>>> import numpy as np
>>> import numpy.linalg as la
>>> np.set_printoptions(suppress=True, linewidth=160)
>>> arr = np.load("data.npy")
>>> arr
array([[  1. ,  -0.6,  -0.7,   1.8],
       [ -1.6,  -0.1,   0.5,   0.6],
       [  0.9,  -0.8,  -1.8,   0.8],
       [ 12. , -30. ,  10. , -24. ],
       [  1.3,   0.1,   0.1,   0.7],
       [ -1.1,   0.1,   0. ,  -0.1],
       [  0.9,   1.3,   0.6,  -0.2],
       [  0.6,   0.9,  -0.4,   0. ],
       [ -0.3,  -1.3,   0.8,  -1.1],
       [ -0.2,   0.2,  -0.8,   1. ],
       [  0.9,   1.5,  -1.2,   1.2],
       [ -0.2,  -1. ,   1.1,  -0.4],
       [  0.4,   0.2,   1.9,  -0.5],
       [  0.9,  -1.4,   1. ,   0.8],
       [  0. ,   0.8,  -0.5,  -2.1],
       [ -1.2,  -1.8,  -0.3,  -0.8],
       [  0.7,   2.3,  -0.9,  -0.7],
       [  0.1,   0.7,  -0.1,   2.4],
       [ -0.4,   1.3,  -0.2,   1.1],
       [  1.7,  -1.4,  -1. ,   1.9],
       [  0.9,  -1. ,   0.7,  -0.6]])
>>> w1 = np.array([[2, 3, 5, 3, 1, 1],
...     [3, 3, 0, 4, 3, 2],
...     [5, 1, 5, 5, 2, 0],
...     [4, 2, 2, 3, 5, 5]])
>>> beta = np.array([-2, 2, 0, 2, 1, 1])
>>> act = np.maximum(arr @ w1 + beta, 0)
>>> la.matrix_rank(act)
np.int64(6)
>>> np.round((act > 0).mean(axis=0), 1)
array([0.4, 0.7, 0.6, 0.7, 0.6, 0.6])
>>> W2 = np.array([[5, 5], [0, 4], [0, 1], [3, 4], [0, 1], [3, 4]])
>>> w1 @ W2
array([[22, 44],
       [33, 54],
       [40, 56],
       [44, 67]])
>>> d = la.norm(arr[:, None] - arr[None], axis=-1)
>>> d.mean(axis=1).argmax()
np.int64(3)
>>> d[:5, :5].round(1)
array([[ 0. ,  3.1,  1.5, 42. ,  1.6],
       [ 3.1,  0. ,  3.5, 42.1,  2.9],
       [ 1.5,  3.5,  0. , 41.6,  2.1],
       [42. , 42.1, 41.6,  0. , 41.6],
       [ 1.6,  2.9,  2.1, 41.6,  0. ]])
>>> print(np.unravel_index(d.round(6).argmax(), d.shape))
(np.int64(3), np.int64(17))
>>> la.matrix_rank(d ** 2)
np.int64(6)
>>> d[6].round(1)
array([ 3.1,  3. ,  3.3, 41.9,  1.6,  2.4,  0. ,  1.1,  3. ,  2.4,  2.3,  2.6,  1.8,  2.9,  2.4,  3.9,  1.9,  2.9,  2. ,  3.9,  2.3])
>>> np.flatnonzero(d[6] < d.mean() / 2)
array([ 0,  1,  4,  5,  6,  7,  8,  9, 10, 11, 12, 13, 14, 16, 17, 18, 20])
>>> print((d + 1e9 * np.eye(21)).round(6).argmin(axis=1))
[19  5  0  8  7  1  7  6 11 18  7  8 11 20  7  8  7 18  9  0 11]
>>> np.round(la.norm(arr, axis=1), 1)
array([ 2.3,  1.8,  2.3, 41.5,  1.5,  1.1,  1.7,  1.2,  1.9,  1.3,  2.4,  1.6,  2. ,  2.1,  2.3,  2.3,  2.7,  2.5,  1.8,  3.1,  1.6])
>>> d[6].round(6).argsort(kind="stable")[:4]
array([ 6,  7,  4, 12])
>>> d.shape
(21, 21)
>>> A2 = np.c_[arr[:, :3] @ np.array([[-3, -1, 3], [-3, 1, -3], [1, -2, 2]]), np.array([1, 2, 0, 2, 0, 1, 1, 0, 1, 2, 2, 2, 2, 3, 1, 2, 3, 0, 1, 2, 1])]
>>> A2.round(1) + 0
array([[ -1.9,  -0.2,   3.4,   1. ],
       [  5.6,   0.5,  -3.5,   2. ],
       [ -2.1,   1.9,   1.5,   0. ],
       [ 64. , -62. , 146. ,   2. ],
       [ -4.1,  -1.4,   3.8,   0. ],
       [  3. ,   1.2,  -3.6,   1. ],
       [ -6. ,  -0.8,   0. ,   1. ],
       [ -4.9,   1.1,  -1.7,   0. ],
       [  5.6,  -2.6,   4.6,   1. ],
       [ -0.8,   2. ,  -2.8,   2. ],
       [ -8.4,   3. ,  -4.2,   2. ],
       [  4.7,  -3. ,   4.6,   2. ],
       [  0.1,  -4. ,   4.4,   2. ],
       [  2.5,  -4.3,   8.9,   3. ],
       [ -2.9,   1.8,  -3.4,   1. ],
       [  8.7,   0. ,   1.2,   2. ],
       [ -9.9,   3.4,  -6.6,   3. ],
       [ -2.5,   0.8,  -2. ,   0. ],
       [ -2.9,   2.1,  -5.5,   1. ],
       [ -1.9,  -1.1,   7.3,   2. ],
       [  1. ,  -3.3,   7.1,   1. ]])
>>> np.round(la.norm(la.qr(arr)[0].T @ A2, axis=0) ** 2 / ((A2 ** 2).sum(axis=0) + 1e-12), 1)
array([1. , 1. , 1. , 0.1])
>>> la.matrix_rank(np.c_[arr, A2])
np.int64(5)
>>> np.round(la.norm(A2 - arr @ la.lstsq(arr, A2)[0], axis=0), 1) + 0
array([0. , 0. , 0. , 7.1])
>>> la.matrix_rank(A2)
np.int64(4)
>>> x0 = np.array([-1, -1, -1, -3])
>>> rhs = arr @ x0
>>> np.round(la.pinv(arr) @ arr, 1) + 0
array([[1., 0., 0., 0.],
       [0., 1., 0., 0.],
       [0., 0., 1., 0.],
       [0., 0., 0., 1.]])
>>> rhs.round(1) + 0
array([-5.1, -0.6, -0.7, 80. , -3.6,  1.3, -2.2, -1.1,  4.1, -2.2, -4.8,  1.3, -1. , -2.9,  6. ,  5.7,  0. , -7.9, -4. , -5. ,  1.2])
>>> np.round(la.lstsq(arr, rhs)[0], 1)
array([-1., -1., -1., -3.])
>>> np.round(la.solve(arr.T @ arr, arr.T @ rhs), 1)
array([-1., -1., -1., -3.])
>>> rng = np.random.default_rng(72062)
>>> rhs = rhs + 0.3 * rng.normal(size=21)
>>> rhs.round(1)
array([-5.2, -0.8, -0.7, 80.2, -3.9,  1.6, -2.3, -1.4,  4.3, -2.2, -4.3,  1.6, -0.9, -3.5,  5.6,  6.2, -0.5, -8.1, -4.3, -4.9,  0.9])
>>> beta, *_ = la.lstsq(arr, rhs)
>>> np.round(la.norm(rhs - arr @ beta), 1)
np.float64(1.2)
>>> np.round(arr.T @ (rhs - arr @ beta), 1) + 0
array([0., 0., 0., 0.])
>>> beta.round(1)
array([-1.1, -1.1, -1.1, -3. ])
